$ python -q
>>> import numpy as np
>>> from numpy import linalg as LA
>>> np.set_printoptions(suppress=True, linewidth=140)
>>> def rd(a):
...     return np.round(a, 2) + 0
... 
>>> A = np.load("data.npy")
>>> A
array([[ 7., -6., -9.,  6., -6., -6.,  6.,  9.,  0., -6.],
       [-6.,  2.,  6., -4.,  4.,  4., -4., -6.,  0.,  4.],
       [-9.,  6.,  7., -6.,  6.,  6., -6., -9.,  0.,  6.],
       [ 6., -4., -6.,  2., -4., -4.,  4.,  6.,  0., -4.],
       [-6.,  4.,  6., -4.,  2.,  4., -4., -6.,  0.,  4.],
       [-6.,  4.,  6., -4.,  4.,  2., -4., -6.,  0.,  4.],
       [ 6., -4., -6.,  4., -4., -4.,  2.,  6.,  0., -4.],
       [ 9., -6., -9.,  6., -6., -6.,  6.,  7.,  0., -6.],
       [ 0.,  0.,  0.,  0.,  0.,  0.,  0.,  0., -2.,  0.],
       [-6.,  4.,  6., -4.,  4.,  4., -4., -6.,  0.,  2.]])
>>> # 2 groups of indices that never mix
>>> U, s, VT = LA.svd(A)
>>> rd(s)
array([49.,  2.,  2.,  2.,  2.,  2.,  2.,  2.,  2.,  2.])
>>> M2 = U[:, :1] @ np.diag(s[:1]) @ VT[:1]
>>> print(rd(LA.norm(A - M2) / LA.norm(A)))
0.12
>>> rd(M2)
array([[ 8.65, -5.76, -8.65,  5.76, -5.76, -5.76,  5.76,  8.65,  0.  , -5.76],
       [-5.76,  3.84,  5.76, -3.84,  3.84,  3.84, -3.84, -5.76,  0.  ,  3.84],
       [-8.65,  5.76,  8.65, -5.76,  5.76,  5.76, -5.76, -8.65,  0.  ,  5.76],
       [ 5.76, -3.84, -5.76,  3.84, -3.84, -3.84,  3.84,  5.76,  0.  , -3.84],
       [-5.76,  3.84,  5.76, -3.84,  3.84,  3.84, -3.84, -5.76,  0.  ,  3.84],
       [-5.76,  3.84,  5.76, -3.84,  3.84,  3.84, -3.84, -5.76,  0.  ,  3.84],
       [ 5.76, -3.84, -5.76,  3.84, -3.84, -3.84,  3.84,  5.76,  0.  , -3.84],
       [ 8.65, -5.76, -8.65,  5.76, -5.76, -5.76,  5.76,  8.65,  0.  , -5.76],
       [ 0.  ,  0.  ,  0.  ,  0.  ,  0.  ,  0.  ,  0.  ,  0.  ,  0.  ,  0.  ],
       [-5.76,  3.84,  5.76, -3.84,  3.84,  3.84, -3.84, -5.76,  0.  ,  3.84]])
>>> np.abs(A - M2).max()
np.float64(2.0)
